% ipython --no-banner

In [1]: import numpy as np

In [2]: import numpy.linalg as la

In [3]: np.set_printoptions(precision=2, suppress=True, linewidth=100)

In [4]: def rd(a):
   ...:     return np.round(a, 2) + 0
   ...: 

In [5]: X = np.load("dump.npy")

In [6]: X
Out[6]: 
array([[3, 3, 3, 3, 3, 3],
       [0, 0, 0, 0, 0, 0],
       [1, 0, 1, 0, 1, 0],
       [3, 3, 3, 3, 3, 3],
       [0, 0, 0, 0, 0, 0],
       [1, 0, 1, 0, 1, 0]])

In [7]: la.matrix_rank(X, rtol=0.1)
Out[7]: np.int64(2)

In [8]: [round(float(x), 2) for x in la.svd(X, compute_uv=False)[:3]]
Out[8]: [10.54, 1.71, 0.0]

In [9]: la.cond(X) > 100
Out[9]: np.True_

In [10]: left, sv, Vh = la.svd(X)

In [11]: evecs = Vh[:(sv > 1e-8).sum()]

In [12]: rng = np.random.default_rng(910034)

In [13]: x = X[3] + -1 * X[5] + rng.integers(2) * np.eye(6)[4]

In [14]: x
Out[14]: array([2., 3., 2., 3., 2., 3.])

In [15]: np.allclose(evecs.T @ evecs @ x, x)
Out[15]: True

In [16]: la.matrix_rank(np.vstack([X, x]))
Out[16]: np.int64(2)

In [17]: rd(np.sort(np.abs(la.eigvals(X))))
Out[17]: array([0., 0., 0., 0., 0., 7.])

In [18]: np.allclose(X @ X.T, X.T @ X)
Out[18]: False

In [19]: rd(np.abs(la.eigvals(X)).max())
Out[19]: np.float64(7.0)

In [20]: la.matrix_power(X, 3)
Out[20]: 
array([[168, 126, 168, 126, 168, 126],
       [  0,   0,   0,   0,   0,   0],
       [ 28,  21,  28,  21,  28,  21],
       [168, 126, 168, 126, 168, 126],
       [  0,   0,   0,   0,   0,   0],
       [ 28,  21,  28,  21,  28,  21]])

In [21]: left, sv, Vh = la.svd(X, full_matrices=False)

In [22]: rd(sv)
Out[22]: array([10.54,  1.71,  0.  ,  0.  ,  0.  ,  0.  ])

In [23]: np.abs(left[:, 0]).round(6).argmax()
Out[23]: np.int64(0)

In [24]: (sv > 1e-8).sum()
Out[24]: np.int64(2)

In [25]: rd(left.T @ X @ Vh.T)
Out[25]: 
array([[10.54,  0.  ,  0.  ,  0.  ,  0.  ,  0.  ],
       [ 0.  ,  1.71,  0.  ,  0.  ,  0.  ,  0.  ],
       [ 0.  ,  0.  ,  0.  ,  0.  ,  0.  ,  0.  ],
       [ 0.  ,  0.  ,  0.  ,  0.  ,  0.  ,  0.  ],
       [ 0.  ,  0.  ,  0.  ,  0.  ,  0.  ,  0.  ],
       [ 0.  ,  0.  ,  0.  ,  0.  ,  0.  ,  0.  ]])

In [26]: rd(np.cumsum(sv ** 2) / np.sum(sv ** 2))
Out[26]: array([0.97, 1.  , 1.  , 1.  , 1.  , 1.  ])

In [27]: left.shape, sv.shape, Vh.shape
Out[27]: ((6, 6), (6,), (6, 6))

In [28]: np.allclose(left * sv @ Vh, X)
Out[28]: True
